$ python -q
>>> import numpy as np
>>> import numpy.linalg as la
>>> np.set_printoptions(suppress=True, linewidth=200)
>>> def tidy(a):
...     return np.round(a, 2) + 0
... 
>>> m1 = np.loadtxt("mat.csv", delimiter=",")
>>> m1
array([[ -3.03,   3.7 ,   2.99,  14.99, -10.11,   6.42],
       [  1.54,  -3.95,   8.11,   7.9 ,   5.35, -15.01],
       [ -4.09,  -4.16,  -7.09,  12.19,   5.08, -11.89],
       [  3.7 ,  12.76,  11.71,  -1.63,  -6.95,   5.96],
       [ -8.02,  -1.68,  -2.58,  13.12,  -7.29,  10.04],
       [  1.69, -13.28,  10.76,  -8.85,   4.96,   1.41],
       [  4.51,  17.24,   5.85,   1.53,   3.76,  -5.62],
       [  5.03,   2.02,  -0.99,   6.58,  -9.49,  15.37],
       [-13.13, -11.9 ,  -3.7 ,  -3.52,   5.31,  -5.65],
       [-10.08,   6.  ,  15.26,   4.14,  -0.67,   3.43],
       [  1.22,   4.55,  15.14,  -3.16,  -8.98,   7.62],
       [  2.54, -10.84, -13.75,  -4.48,  -0.19,  -8.19],
       [ -5.92,   2.45,  17.45,  -3.5 ,  -5.75,   3.01],
       [  8.3 ,   2.65, -12.58,   0.18, -10.98,  -6.73],
       [ -5.05,   2.94, -10.88,  -5.45,   5.62, -13.65],
       [ -6.85,   6.13,   0.86, -17.14,  -4.47,  -0.98]])
>>> Ac = (m1 - m1.mean(axis=0)) / m1.std(axis=0)
>>> tidy(Ac.std(axis=0))
array([1., 1., 1., 1., 1., 1.])
>>> c = la.lstsq(np.delete(Ac, 5, axis=1), Ac[:, 5])[0]
>>> np.abs(c).argmax()
np.int64(4)
>>> A2 = np.array([[-4, -4], [5, -1]])
>>> K = np.kron(np.eye(2, dtype=int), A2)
>>> K
array([[-4, -4,  0,  0],
       [ 5, -1,  0,  0],
       [ 0,  0, -4, -4],
       [ 0,  0,  5, -1]])
>>> # 2 groups of indices that never mix
>>> d = la.norm(m1[:, None] - m1[None], axis=-1)
>>> d.shape
(16, 16)
>>> np.unravel_index(d.round(6).argmax(), d.shape)
(np.int64(9), np.int64(11))
>>> la.matrix_rank(d ** 2)
np.int64(8)
>>> (d + 1e9 * np.eye(16)).round(6).argmin(axis=1)
array([ 4,  2,  1, 10,  0, 12,  3,  0, 11, 12, 12, 14, 10, 11, 11, 12])
>>> np.flatnonzero(d[13] < d.mean() / 2)
array([13])
>>> tidy(np.sort(np.abs(la.eigvals(K))))
array([4.9, 4.9, 4.9, 4.9])
>>> np.trace(K)
np.int64(-10)
>>> la.determinant(K)
Traceback (most recent call last):
  File "<python-input-22>", line 1, in <module>
    la.determinant(K)
    ^^^^^^^^^^^^^^
AttributeError: module 'numpy.linalg' has no attribute 'determinant'
>>> tidy(la.det(K))
np.float64(576.0)
>>> la.matrix_power(K, 4)
array([[-484, -460,    0,    0],
       [ 575, -139,    0,    0],
       [   0,    0, -484, -460],
       [   0,    0,  575, -139]])
>>> tidy(np.abs(la.eigvals(K)).max())
np.float64(4.9)
>>> f = np.array([1, 3, 0, -3])
>>> A2 = K + np.outer(f, np.eye(4)[3])
>>> la.matrix_rank(la.inv(A2) - la.inv(K), tol=1e-8)
np.int64(1)
>>> tidy(la.det(A2) / la.det(K)), tidy(1 + la.solve(K, f)[3])
(np.float64(1.5), np.float64(1.5))
>>> P = np.triu(np.array([[8, 2, 8, 7], [1, 9, 6, 1], [6, 9, 8, 9], [4, 9, 1, 0]]), 1) + np.eye(4)
>>> A2 = P @ K @ la.inv(P)
>>> A2
array([[   6.,  -18.,   63., -630.],
       [   5.,  -11.,    7., -112.],
       [   0.,    0.,   41., -382.],
       [   0.,    0.,    5.,  -46.]])
>>> la.matrix_rank(A2)
np.int64(4)
>>> P @ K - K @ P
array([[ 10.,   6.,  59.,  -7.],
       [  0., -10., -53., -59.],
       [  0.,   0.,  45.,  27.],
       [  0.,   0.,   0., -45.]])
>>> W0 = np.array([[2, -3, -5, -1, 2, -2, 0],
...     [0, 2, -3, -5, -1, 2, -2],
...     [-2, 0, 2, -3, -5, -1, 2],
...     [2, -2, 0, 2, -3, -5, -1],
...     [-1, 2, -2, 0, 2, -3, -5],
...     [-5, -1, 2, -2, 0, 2, -3],
...     [-3, -5, -1, 2, -2, 0, 2]])
>>> A2 = np.array([[3, 0], [1, -4], [5, -2], [1, -3], [-2, -5], [-2, 3], [2, 1]])
>>> np.vstack([W0, A2.T]).shape
(9, 7)
>>> la.matrix_rank(W0 @ A2)
np.int64(2)
>>> W0 @ A2
array([[-23,   9],
       [-24,  22],
       [ 17,  29],
       [ 20,   1],
       [-19, -28],
       [-18,   9],
       [ -9,  28]])
>>> la.matrix_rank(np.vstack([W0, A2.T]))
np.int64(7)
>>> np.einsum("ik,kj->ij", W0, A2)
array([[-23,   9],
       [-24,  22],
       [ 17,  29],
       [ 20,   1],
       [-19, -28],
       [-18,   9],
       [ -9,  28]])
>>> feats = np.load("test14.npy")
>>> feats
array([[-5,  5,  1,  4, -1],
       [ 5, -5,  5,  1,  4],
       [ 1,  5, -5,  5,  1],
       [ 4,  1,  5, -5,  5],
       [-1,  4,  1,  5, -5]])
>>> A2 = feats / la.norm(feats, axis=1, keepdims=True)
>>> C2 = A2 @ A2.T
>>> (np.abs(C2) > 0.9).astype(int)
array([[1, 0, 0, 0, 0],
       [0, 1, 0, 0, 0],
       [0, 0, 1, 0, 0],
       [0, 0, 0, 1, 0],
       [0, 0, 0, 0, 1]])
>>> tidy(la.norm(A2, axis=1))
array([1., 1., 1., 1., 1.])
>>> evals, vecs = la.eigh(feats)
>>> vec = np.array([2, 2, 3, -1, -1])
>>> (np.sign(vecs[:, -1].round(6)) == np.sign(vecs[0, -1].round(6))).astype(int)
array([1, 1, 1, 1, 1])
>>> tidy(vec @ feats @ vec / (vec @ vec)), tidy(evals[0]), tidy(evals[-1])
(np.float64(-2.16), np.float64(-15.61), np.float64(7.35))
>>> tidy(la.eigvalsh(feats).min())
np.float64(-15.61)
>>> evals, vecs = la.eig(feats)
>>> tidy(np.sort(la.eigvals(feats.T)))
array([-15.61,  -6.74,  -6.41,  -3.59,   7.35])
>>> tidy(np.sort(la.eigvals(la.inv(feats))))
array([-0.28, -0.16, -0.15, -0.06,  0.14])
>>> tidy(np.prod(evals))
np.float64(17779.0)
>>> tidy(feats @ vecs[:, 0] - evals[0] * vecs[:, 0])
array([0., 0., 0., 0., 0.])
>>> tidy(np.sort(la.eigvals(feats @ feats)))
array([ 12.86,  41.14,  45.44,  53.99, 243.57])
>>> A = np.loadtxt("out6.csv", delimiter=",")
>>> A
array([[-2., -1.,  0.,  0.,  0.,  0.,  0.,  0.,  0.,  0.],
       [-1., -2., -1.,  0.,  0.,  0.,  0.,  0.,  0.,  0.],
       [ 0., -1.,  9., -1.,  0.,  0.,  0.,  0.,  0.,  0.],
       [ 0.,  0., -1.,  3., -1.,  0.,  0.,  0.,  0.,  0.],
       [ 0.,  0.,  0., -1., -8., -1.,  0.,  0.,  0.,  0.],
       [ 0.,  0.,  0.,  0., -1.,  8., -1.,  0.,  0.,  0.],
       [ 0.,  0.,  0.,  0.,  0., -1., -5., -1.,  0.,  0.],
       [ 0.,  0.,  0.,  0.,  0.,  0., -1., -2., -1.,  0.],
       [ 0.,  0.,  0.,  0.,  0.,  0.,  0., -1.,  1., -1.],
       [ 0.,  0.,  0.,  0.,  0.,  0.,  0.,  0., -1., -7.]])
>>> (A + A.T) / 2
array([[-2., -1.,  0.,  0.,  0.,  0.,  0.,  0.,  0.,  0.],
       [-1., -2., -1.,  0.,  0.,  0.,  0.,  0.,  0.,  0.],
       [ 0., -1.,  9., -1.,  0.,  0.,  0.,  0.,  0.,  0.],
       [ 0.,  0., -1.,  3., -1.,  0.,  0.,  0.,  0.,  0.],
       [ 0.,  0.,  0., -1., -8., -1.,  0.,  0.,  0.,  0.],
       [ 0.,  0.,  0.,  0., -1.,  8., -1.,  0.,  0.,  0.],
       [ 0.,  0.,  0.,  0.,  0., -1., -5., -1.,  0.,  0.],
       [ 0.,  0.,  0.,  0.,  0.,  0., -1., -2., -1.,  0.],
       [ 0.,  0.,  0.,  0.,  0.,  0.,  0., -1.,  1., -1.],
       [ 0.,  0.,  0.,  0.,  0.,  0.,  0.,  0., -1., -7.]])
>>> tidy(la.matrix_power(A, 4))
array([[   42.,    37.,    60.,    -8.,     1.,     0.,     0.,     0.,     0.,     0.],
       [   37.,   102.,  -631.,   101.,    -2.,     1.,     0.,     0.,     0.,     0.],
       [   60.,  -631.,  7084., -1130.,    89.,   -12.,     1.,     0.,     0.,     0.],
       [   -8.,   101., -1130.,   292.,   373.,    77.,     2.,     1.,     0.,     0.],
       [    1.,    -2.,    89.,   373.,  4383.,     2.,    93.,     7.,     1.,     0.],
       [    0.,     1.,   -12.,    77.,     2.,  4367.,  -272.,    51.,    -2.,     1.],
       [    0.,     0.,     1.,     2.,    93.,  -272.,   789.,   229.,    37.,    13.],
       [    0.,     0.,     0.,     1.,     7.,    51.,   229.,    88.,    22.,    62.],
       [    0.,     0.,     0.,     0.,     1.,    -2.,    37.,    22.,    47.,   319.],
       [    0.,     0.,     0.,     0.,     0.,     1.,    13.,    62.,   319.,  2537.]])
>>> tidy(la.det(A))
np.float64(625167.0)
>>> np.trace(A)
np.float64(-5.0)
>>> A @ A
array([[  5.,   4.,   1.,   0.,   0.,   0.,   0.,   0.,   0.,   0.],
       [  4.,   6.,  -7.,   1.,   0.,   0.,   0.,   0.,   0.,   0.],
       [  1.,  -7.,  83., -12.,   1.,   0.,   0.,   0.,   0.,   0.],
       [  0.,   1., -12.,  11.,   5.,   1.,   0.,   0.,   0.,   0.],
       [  0.,   0.,   1.,   5.,  66.,   0.,   1.,   0.,   0.,   0.],
       [  0.,   0.,   0.,   1.,   0.,  66.,  -3.,   1.,   0.,   0.],
       [  0.,   0.,   0.,   0.,   1.,  -3.,  27.,   7.,   1.,   0.],
       [  0.,   0.,   0.,   0.,   0.,   1.,   7.,   6.,   1.,   1.],
       [  0.,   0.,   0.,   0.,   0.,   0.,   1.,   1.,   3.,   6.],
       [  0.,   0.,   0.,   0.,   0.,   0.,   0.,   1.,   6.,  50.]])
>>> A.inv()
Traceback (most recent call last):
  File "<python-input-66>", line 1, in <module>
    A.inv()
    ^^^^^
AttributeError: 'numpy.ndarray' object has no attribute 'inv'
>>> tidy(np.abs(la.eigvals(A)).max())
np.float64(9.25)
>>> la.determinant(A)
Traceback (most recent call last):
  File "<python-input-68>", line 1, in <module>
    la.determinant(A)
    ^^^^^^^^^^^^^^
AttributeError: module 'numpy.linalg' has no attribute 'determinant'
>>> evals, vecs = la.eigh(A)
>>> vec = np.array([-1, 2, -1, 2, -2, -1, 2, 0, 2, -2])
>>> np.abs(A).sum(axis=1).max(), tidy(np.abs(evals).max())
(np.float64(11.0), np.float64(9.25))
>>> [round(float(la.det(A[:i, :i])), 2) + 0 for i in range(1, 11)]
[-2.0, 3.0, 29.0, 84.0, -701.0, -5692.0, 29161.0, -52630.0, -81791.0, 625167.0]
>>> np.all(la.eigvalsh(A) > 0)
np.False_
>>> q, vecs = la.qr(A[:, :6])[0], la.qr(A[:, 6:])[0]
>>> sig = la.svd(q.T @ vecs, compute_uv=False)
>>> tidy(sig)
array([0.13, 0.01, 0.  , 0.  ])
>>> tidy(np.degrees(np.arccos(sig.clip(0, 1))))
array([82.42, 89.35, 90.  , 90.  ])
>>> f = np.array([-2, -2, -2, -2, -1, 2, 2, 2, -1, 0])
>>> A2 = A + np.outer(f, np.eye(10)[6])
>>> la.matrix_rank(A2 - A)
np.int64(1)
>>> la.matrix_rank(la.inv(A2) - la.inv(A), tol=1e-8)
np.int64(1)
>>> A2
array([[-2., -1.,  0.,  0.,  0.,  0., -2.,  0.,  0.,  0.],
       [-1., -2., -1.,  0.,  0.,  0., -2.,  0.,  0.,  0.],
       [ 0., -1.,  9., -1.,  0.,  0., -2.,  0.,  0.,  0.],
       [ 0.,  0., -1.,  3., -1.,  0., -2.,  0.,  0.,  0.],
       [ 0.,  0.,  0., -1., -8., -1., -1.,  0.,  0.,  0.],
       [ 0.,  0.,  0.,  0., -1.,  8.,  1.,  0.,  0.,  0.],
       [ 0.,  0.,  0.,  0.,  0., -1., -3., -1.,  0.,  0.],
       [ 0.,  0.,  0.,  0.,  0.,  0.,  1., -2., -1.,  0.],
       [ 0.,  0.,  0.,  0.,  0.,  0., -1., -1.,  1., -1.],
       [ 0.,  0.,  0.,  0.,  0.,  0.,  0.,  0., -1., -7.]])
>>> tidy(la.det(A2) / la.det(A)), tidy(1 + la.solve(A, f)[6])
(np.float64(0.61), np.float64(0.61))
>>> X = np.diag(10 * np.array([0, 1, 0, 0, -3])) + np.array([[0, 0, 0, 1, 0],
...     [2, 1, 1, 1, 0],
...     [1, 0, 1, 0, 2],
...     [2, 0, 2, 1, 1],
...     [0, 1, 2, 1, 1]])
>>> X
array([[  0,   0,   0,   1,   0],
       [  2,  11,   1,   1,   0],
       [  1,   0,   1,   0,   2],
       [  2,   0,   2,   1,   1],
       [  0,   1,   2,   1, -29]])
>>> A2 = la.inv(X)
>>> tidy(la.det(X) * la.det(A2))
np.float64(1.0)
>>> np.allclose(A2, X.T)
False
>>> tidy(la.slogdet(X)[0])
np.float64(1.0)
>>> f, g = X[3], X[1]
>>> f @ g
np.int64(7)
>>> p = (f @ g) / (f @ f) * f
>>> la.matrix_rank(np.outer(f, g))
np.int64(1)
>>> arr = np.array([[-5, -4, 0, 0, -5, -3, 0, -1],
...     [-1, -4, 0, -1, 3, 1, 0, -3],
...     [-2, 3, 4, 2, -2, 0, -2, -4],
...     [-1, 1, 0, -3, -3, -5, -2, -4],
...     [5, 2, -2, -4, 2, -4, -4, 0],
...     [4, -5, 1, 4, -4, -4, 1, -4]])
>>> arr[:, 4] = 5 * arr[:, 0]
>>> arr
array([[ -5,  -4,   0,   0, -25,  -3,   0,  -1],
       [ -1,  -4,   0,  -1,  -5,   1,   0,  -3],
       [ -2,   3,   4,   2, -10,   0,  -2,  -4],
       [ -1,   1,   0,  -3,  -5,  -5,  -2,  -4],
       [  5,   2,  -2,  -4,  25,  -4,  -4,   0],
       [  4,  -5,   1,   4,  20,  -4,   1,  -4]])
>>> rng = np.random.default_rng(4193)
>>> A2 = arr + rng.integers(-2, 3, (6, 1)) @ rng.integers(-2, 3, (1, 8))
>>> A2
array([[ -5,  -4,   0,   0, -25,  -3,   0,  -1],
       [ -1,  -2,  -2,  -2,  -7,   2,   1,  -2],
       [ -2,   3,   4,   2, -10,   0,  -2,  -4],
       [ -1,   3,  -2,  -4,  -7,  -4,  -1,  -3],
       [  5,   2,  -2,  -4,  25,  -4,  -4,   0],
       [  4,  -3,  -1,   3,  18,  -3,   2,  -3]])
>>> np.abs(A2 - arr).sum(axis=1)
array([ 0, 10,  0, 10,  0, 10])
>>> vec = np.array([-5, -5, 3, -3, 1, 3, -3, -4])
>>> h1 = np.maximum(A2 @ vec, 0)
>>> tidy(np.tanh(A2 @ vec))
array([ 1.  ,  1.  ,  1.  , -1.  , -1.  , -0.96])
>>> np.maximum(A2 @ vec, 0) - np.maximum(-A2 @ vec, 0)
array([15, 19, 13, -8, -4, -2])
>>> h1
array([15, 19, 13,  0,  0,  0])
>>> A2.T @ h1
array([-120,  -59,   14,  -12, -638,   -7,   -7, -105])
>>> A2 = np.array([[-1, 3, -2],
...     [-3, -1, 2],
...     [-1, 2, 3],
...     [-1, 1, -2],
...     [-1, 2, -3],
...     [-1, 1, 3],
...     [1, 0, 0],
...     [1, 2, 3]])
>>> A2.T @ arr.T
array([[  44,   15,   -9,    5,  -30,  -13],
       [ -66,  -15,  -27,  -30,   51,   51],
       [  65,    5,   36,   -2,  -91, -107]])
>>> A2 @ arr
Traceback (most recent call last):
  File "<python-input-109>", line 1, in <module>
    A2 @ arr
    ~~~^~~~~
ValueError: matmul: Input operand 1 has a mismatch in its core dimension 0, with gufunc signature (n?,k),(k,m?)->(n?,m?) (size 6 is different from 3)
>>> np.einsum("ik,kj->ji", arr, A2)
array([[  44,   15,   -9,    5,  -30,  -13],
       [ -66,  -15,  -27,  -30,   51,   51],
       [  65,    5,   36,   -2,  -91, -107]])
>>> la.matrix_rank(arr @ A2)
np.int64(3)
